$ python -q
>>> import numpy as np
>>> np.set_printoptions(precision=3, suppress=True, linewidth=120)
>>> mat = np.loadtxt("test7.csv", delimiter=",")
>>> mat
array([[-9.,  0.,  0.,  0.,  0.,  0.,  0.,  0.,  0.],
       [-4.,  5.,  0.,  0.,  0.,  0.,  0.,  0.,  0.],
       [ 9., -2., -9.,  0.,  0.,  0.,  0.,  0.,  0.],
       [ 8., -6.,  4., -7.,  0.,  0.,  0.,  0.,  0.],
       [-3., -1., -7.,  3., -3.,  0.,  0.,  0.,  0.],
       [-6., -2.,  6.,  8., -7., -4.,  0.,  0.,  0.],
       [ 2.,  2.,  7., -7.,  7.,  1., -9.,  0.,  0.],
       [ 8., -5.,  9., -5., -1.,  6.,  1., -9.,  0.],
       [-8., -6., -2., -3.,  7., -4., -1., -8.,  8.]])
>>> x = np.array([0, 3, 2, 1, 0, 0, 1, 2, 2])
>>> y = mat @ x
>>> coef, lr = np.zeros(9), 1 / np.linalg.norm(mat, 2) ** 2
>>> for i in range(40):
...     coef -= lr * mat.T @ (mat @ coef - y)
...     if i % 10 == 0: print(i, round(np.linalg.norm(mat @ coef - y), 3))
... 
0 28.443
10 9.22
20 6.547
30 4.692
>>> print(round(np.linalg.cond(mat), 3))
59.115
>>> A2 = mat / np.linalg.norm(mat, axis=1, keepdims=True)
>>> cov = A2 @ A2.T
>>> cov[2]
array([-0.699, -0.558,  1.   ,  0.29 ,  0.336, -0.564, -0.247,  0.004, -0.186])
>>> round(float(np.degrees(np.arccos(np.clip(cov[2, 3], -1, 1)))), 3)
73.14
>>> np.argwhere(np.triu(np.abs(cov) > 0.95, 1))
array([], shape=(0, 2), dtype=int64)
>>> A2 = np.array([[-1, -2],
...     [0, 0],
...     [-1, 3],
...     [-3, 3],
...     [3, -3],
...     [-3, 0],
...     [-1, 1],
...     [2, 2],
...     [-3, -3]])
>>> A2.T @ mat.T
array([[  9.,   4.,   0.,   9.,  -8., -33.,  39., -42.,  13.],
       [ 18.,   8., -45., -25.,   3.,  75., -34., -18., -61.]])
>>> np.einsum("ij->j", mat)
array([ -3., -15.,   8., -11.,   3.,  -1.,  -9., -17.,   8.])
>>> np.linalg.matrix_rank(mat @ A2)
np.int64(2)
>>> np.einsum("ik,kj->ij", mat, A2)
array([[  9.,  18.],
       [  4.,   8.],
       [  0., -45.],
       [  9., -25.],
       [ -8.,   3.],
       [-33.,  75.],
       [ 39., -34.],
       [-42., -18.],
       [ 13., -61.]])
>>> np.einsum("ij,ij->i", mat, mat)
array([ 81.,  41., 166., 165.,  77., 205., 237., 314., 307.])
>>> W0 = np.load("data.npy")
>>> W0
array([[ 0., -3.,  0.,  0.,  0.,  0.,  0.,  0.],
       [-3., -2., -3.,  0.,  0.,  0.,  0.,  0.],
       [ 0., -3., -3., -3.,  0.,  0.,  0.,  0.],
       [ 0.,  0., -3., -1., -3.,  0.,  0.,  0.],
       [ 0.,  0.,  0., -3.,  2., -3.,  0.,  0.],
       [ 0.,  0.,  0.,  0., -3.,  0., -3.,  0.],
       [ 0.,  0.,  0.,  0.,  0., -3., -2., -3.],
       [ 0.,  0.,  0.,  0.,  0.,  0., -3.,  1.]])
>>> print([round(float(np.linalg.det(W0[:i, :i])), 2) + 0 for i in range(1, 9)])
[0.0, -9.0, 27.0, 54.0, -135.0, -486.0, 2187.0, 6561.0]
>>> u = np.array([-1, 0, 2, -1, -1, -1, 2, -1])
>>> A2 = W0 + np.outer(u, np.eye(8)[5])
>>> np.round(np.linalg.det(A2) / np.linalg.det(W0), 3), np.round(1 + np.linalg.solve(W0, u)[5], 3)
(np.float64(2.737), np.float64(2.737))
>>> m1 = np.load("mat.npy")
>>> print(m1)
[[ 3. -4.  0. -6. -4. -2. -2. -4.  4. -2.]
 [-4.  3.  0.  6.  4.  2.  2.  4. -4.  2.]
 [ 0.  0. -1.  0.  0.  0.  0.  0.  0.  0.]
 [-6.  6.  0.  8.  6.  3.  3.  6. -6.  3.]
 [-4.  4.  0.  6.  3.  2.  2.  4. -4.  2.]
 [-2.  2.  0.  3.  2.  0.  1.  2. -2.  1.]
 [-2.  2.  0.  3.  2.  1.  0.  2. -2.  1.]
 [-4.  4.  0.  6.  4.  2.  2.  3. -4.  2.]
 [ 4. -4.  0. -6. -4. -2. -2. -4.  3. -2.]
 [-2.  2.  0.  3.  2.  1.  1.  2. -2.  0.]]
>>> cov = m1.T @ m1
>>> cov
array([[ 121., -120.,    0., -180., -120.,  -60.,  -60., -120.,  120.,  -60.],
       [-120.,  121.,    0.,  180.,  120.,   60.,   60.,  120., -120.,   60.],
       [   0.,    0.,    1.,    0.,    0.,    0.,    0.,    0.,    0.,    0.],
       [-180.,  180.,    0.,  271.,  180.,   90.,   90.,  180., -180.,   90.],
       [-120.,  120.,    0.,  180.,  121.,   60.,   60.,  120., -120.,   60.],
       [ -60.,   60.,    0.,   90.,   60.,   31.,   30.,   60.,  -60.,   30.],
       [ -60.,   60.,    0.,   90.,   60.,   30.,   31.,   60.,  -60.,   30.],
       [-120.,  120.,    0.,  180.,  120.,   60.,   60.,  121., -120.,   60.],
       [ 120., -120.,    0., -180., -120.,  -60.,  -60., -120.,  121.,  -60.],
       [ -60.,   60.,    0.,   90.,   60.,   30.,   30.,   60.,  -60.,   31.]])
>>> np.trace(cov), (m1 ** 2).sum()
(np.float64(970.0), np.float64(970.0))
>>> print(np.linalg.matrix_rank(cov))
10
>>> np.linalg.norm(m1, axis=1).argmax()
np.int64(3)
>>> print(round(np.linalg.norm(m1, 1), 3), round(float(np.linalg.norm(m1, np.inf)), 3))
47.0 47.0
>>> print(np.linalg.norm(m1, axis=1))
[11.    11.     1.    16.462 11.     5.568  5.568 11.    11.     5.568]
>>> np.linalg.norm(m1, axis=0)
array([11.   , 11.   ,  1.   , 16.462, 11.   ,  5.568,  5.568, 11.   , 11.   ,  5.568])
>>> ang = np.radians(30)
>>> R = np.eye(9)
>>> R[8, 8] = R[6, 6] = np.cos(ang)
>>> R[8, 6], R[6, 8] = -np.sin(ang), np.sin(ang)
>>> R
array([[ 1.   ,  0.   ,  0.   ,  0.   ,  0.   ,  0.   ,  0.   ,  0.   ,  0.   ],
       [ 0.   ,  1.   ,  0.   ,  0.   ,  0.   ,  0.   ,  0.   ,  0.   ,  0.   ],
       [ 0.   ,  0.   ,  1.   ,  0.   ,  0.   ,  0.   ,  0.   ,  0.   ,  0.   ],
       [ 0.   ,  0.   ,  0.   ,  1.   ,  0.   ,  0.   ,  0.   ,  0.   ,  0.   ],
       [ 0.   ,  0.   ,  0.   ,  0.   ,  1.   ,  0.   ,  0.   ,  0.   ,  0.   ],
       [ 0.   ,  0.   ,  0.   ,  0.   ,  0.   ,  1.   ,  0.   ,  0.   ,  0.   ],
       [ 0.   ,  0.   ,  0.   ,  0.   ,  0.   ,  0.   ,  0.866,  0.   ,  0.5  ],
       [ 0.   ,  0.   ,  0.   ,  0.   ,  0.   ,  0.   ,  0.   ,  1.   ,  0.   ],
       [ 0.   ,  0.   ,  0.   ,  0.   ,  0.   ,  0.   , -0.5  ,  0.   ,  0.866]])
>>> A2 = mat @ R.T
>>> print(A2)
[[-9.     0.     0.     0.     0.     0.     0.     0.     0.   ]
 [-4.     5.     0.     0.     0.     0.     0.     0.     0.   ]
 [ 9.    -2.    -9.     0.     0.     0.     0.     0.     0.   ]
 [ 8.    -6.     4.    -7.     0.     0.     0.     0.     0.   ]
 [-3.    -1.    -7.     3.    -3.     0.     0.     0.     0.   ]
 [-6.    -2.     6.     8.    -7.    -4.     0.     0.     0.   ]
 [ 2.     2.     7.    -7.     7.     1.    -7.794  0.     4.5  ]
 [ 8.    -5.     9.    -5.    -1.     6.     0.866 -9.    -0.5  ]
 [-8.    -6.    -2.    -3.     7.    -4.     3.134 -8.     7.428]]
>>> print(np.allclose(mat @ mat.T, A2 @ A2.T))
True
>>> np.allclose(np.linalg.norm(mat, axis=1), np.linalg.norm(A2, axis=1))
True
>>> np.linalg.svd(mat, compute_uv=False), np.linalg.svd(A2, compute_uv=False)
(array([24.569, 19.408, 16.573, 14.626,  8.072,  5.782,  4.547,  2.162,  0.416]), array([24.569, 19.408, 16.573, 14.626,  8.072,  5.782,  4.547,  2.162,  0.416]))
>>> print(round(np.linalg.det(R), 3), np.round(np.trace(R), 3))
1.0 8.732
